$ python3 -q
>>> import numpy as np
>>> np.set_printoptions(suppress=True, linewidth=200)
>>> tidy = lambda a: np.round(a, 4) + 0
>>> K = np.loadtxt("arr.csv", delimiter=",")
>>> K
array([[0., 0., 2.],
       [2., 0., 0.],
       [0., 2., 0.]])
>>> f = np.array([0, 1, -3])
>>> np.array([np.convolve(row, f, "same") for row in K])
array([[ 0.,  0.,  2.],
       [ 2., -6.,  0.],
       [ 0.,  2., -6.]])
>>> np.polyval(f, K[1])
array([-1., -3., -3.])
>>> blk = np.stack([K, -1 * K, K[::-1]])
>>> blk.sum(axis=0)
array([[0., 2., 0.],
       [2., 0., 0.],
       [0., 0., 2.]])
>>> np.einsum("bij,cij->bc", blk, blk)
array([[ 12., -12.,   4.],
       [-12.,  12.,  -4.],
       [  4.,  -4.,  12.]])
>>> blk.shape
(3, 3, 3)
>>> M2 = np.array([[1, -1], [0, 0], [0, -1]])
>>> np.linalg.matrix_rank(np.vstack([K, M2.T]))
np.int64(3)
>>> np.einsum("ij,ij->i", K, K)
array([4., 4., 4.])
>>> rng = np.random.default_rng(2883)
>>> E = rng.normal(size=(18, 3))
>>> E = 20 * E / np.linalg.norm(E, axis=1, keepdims=True)
>>> tidy(E)
array([[ 17.8516,   3.7666,  -8.1934],
       [ -5.003 , -17.4564,   8.3812],
       [  8.4605,  -8.6826, -15.907 ],
       [  6.3013,  15.2775,  11.2646],
       [ 18.2862,   8.0827,   0.5354],
       [ -5.0922,  -0.8183,  19.3236],
       [ -2.1845, -18.448 ,   7.4093],
       [-17.1812,   8.9308,  -5.0048],
       [  9.7826,  15.785 ,  -7.4252],
       [  6.7401, -10.5389,  15.6046],
       [-10.0829,   8.4334, -15.0736],
       [  3.5409,   8.3123, -17.8429],
       [  3.9568,  -6.6925,  18.427 ],
       [ -7.5327,  17.4906,  -6.1104],
       [ -8.1923,   0.2622,  18.2433],
       [-13.4187, -14.7889,   1.108 ],
       [  0.5673,  14.46  , -13.8053],
       [-14.5855,  -3.1908,  13.3072]])
>>> Xs = E - E.mean(axis=0)
>>> vecs = np.linalg.svd(Xs)[2][:1]
>>> M2 = Xs - Xs @ vecs.T @ vecs
>>> np.linalg.norm(M2, axis=1).round(6).argmax()
np.int64(2)
>>> tidy(np.diag(vecs.T @ vecs))
array([0.0623, 0.3736, 0.5641])
>>> tidy(M2.std(axis=0))
array([9.5927, 7.151 , 6.0418])
>>> tidy((Xs @ vecs.T).std(axis=0))
array([14.7337])
